In [1]: import numpy as np

In [2]: from numpy import linalg as LA

In [3]: np.set_printoptions(precision=3, suppress=True, linewidth=160, sign=" ")

In [4]: M = np.array([[1, 3, 3, 4, 4, 0, 2, 0],
   ...:     [5, 3, 1, 3, 4, 1, 3, 3],
   ...:     [0, 2, 5, 3, 1, 0, 1, 0],
   ...:     [3, 4, 1, 1, 2, 1, 5, 2],
   ...:     [2, 4, 3, 3, 3, 0, 2, 0],
   ...:     [2, 5, 1, 4, 1, 2, 2, 0],
   ...:     [1, 2, 4, 5, 5, 4, 3, 0],
   ...:     [1, 2, 0, 0, 0, 0, 1, 2]])

In [5]: M
Out[5]: 
array([[ 1,  3,  3,  4,  4,  0,  2,  0],
       [ 5,  3,  1,  3,  4,  1,  3,  3],
       [ 0,  2,  5,  3,  1,  0,  1,  0],
       [ 3,  4,  1,  1,  2,  1,  5,  2],
       [ 2,  4,  3,  3,  3,  0,  2,  0],
       [ 2,  5,  1,  4,  1,  2,  2,  0],
       [ 1,  2,  4,  5,  5,  4,  3,  0],
       [ 1,  2,  0,  0,  0,  0,  1,  2]])

In [6]: vec = np.array([2, 2, -1, 2, 0, 2, -2, 0])

In [7]: M @ vec
Out[7]: array([  9,  17,   3,   7,  11,  21,  14,   4])

In [8]: np.sign((M @ vec).round(6))
Out[8]: array([ 1,  1,  1,  1,  1,  1,  1,  1])

In [9]: LA.norm(M @ vec) <= LA.norm(M, 2) * LA.norm(vec) + 1e-9
Out[9]: np.True_

In [10]: arr = np.load("m.npy")

In [11]: arr
Out[11]: 
array([[ 2,  1,  0,  1,  2,  0],
       [ 1,  0,  1,  1,  0,  0],
       [ 0,  1,  2,  2,  0,  1],
       [ 0,  2,  0,  1,  1,  0],
       [ 2,  2,  1,  1,  2,  2],
       [ 1,  2,  2,  2,  0,  1]])

In [12]: vec = np.array([2, 0, -2, -1, 1, 1])

In [13]: target = arr @ vec

In [14]: target
Out[14]: array([ 5, -1, -5,  0,  5, -3])

In [15]: LA.solve(arr, target + arr[:, 5])
Out[15]: array([ 2.,  0., -2., -1.,  1.,  2.])

In [16]: np.round(LA.solve(arr, -1 * target), 3) + 0
Out[16]: array([-2.,  0.,  2.,  1., -1., -1.])

In [17]: LA.solve(arr, arr[:, 0])
Out[17]: array([ 1.,  0.,  0., -0., -0., -0.])

In [18]: rng = np.random.default_rng(757)

In [19]: z = rng.permutation(6)

In [20]: other = arr[:, z] * rng.choice([-1, 1], 6)

In [21]: other
Out[21]: 
array([[ 1,  2,  0, -1, -2,  0],
       [ 1,  1,  1,  0,  0,  0],
       [ 2,  0,  2, -1,  0, -1],
       [ 1,  0,  0, -2, -1,  0],
       [ 1,  2,  1, -2, -2, -2],
       [ 2,  1,  2, -2,  0, -1]])

In [22]: left, _, VT = LA.svd(arr.T @ other)

In [23]: np.round(left @ VT, 3) + 0
Out[23]: 
array([[ 0.,  1.,  0.,  0.,  0.,  0.],
       [ 0.,  0.,  0., -1.,  0.,  0.],
       [ 0.,  0.,  1.,  0.,  0.,  0.],
       [ 1.,  0.,  0.,  0.,  0.,  0.],
       [ 0.,  0.,  0.,  0., -1.,  0.],
       [ 0.,  0.,  0.,  0.,  0., -1.]])
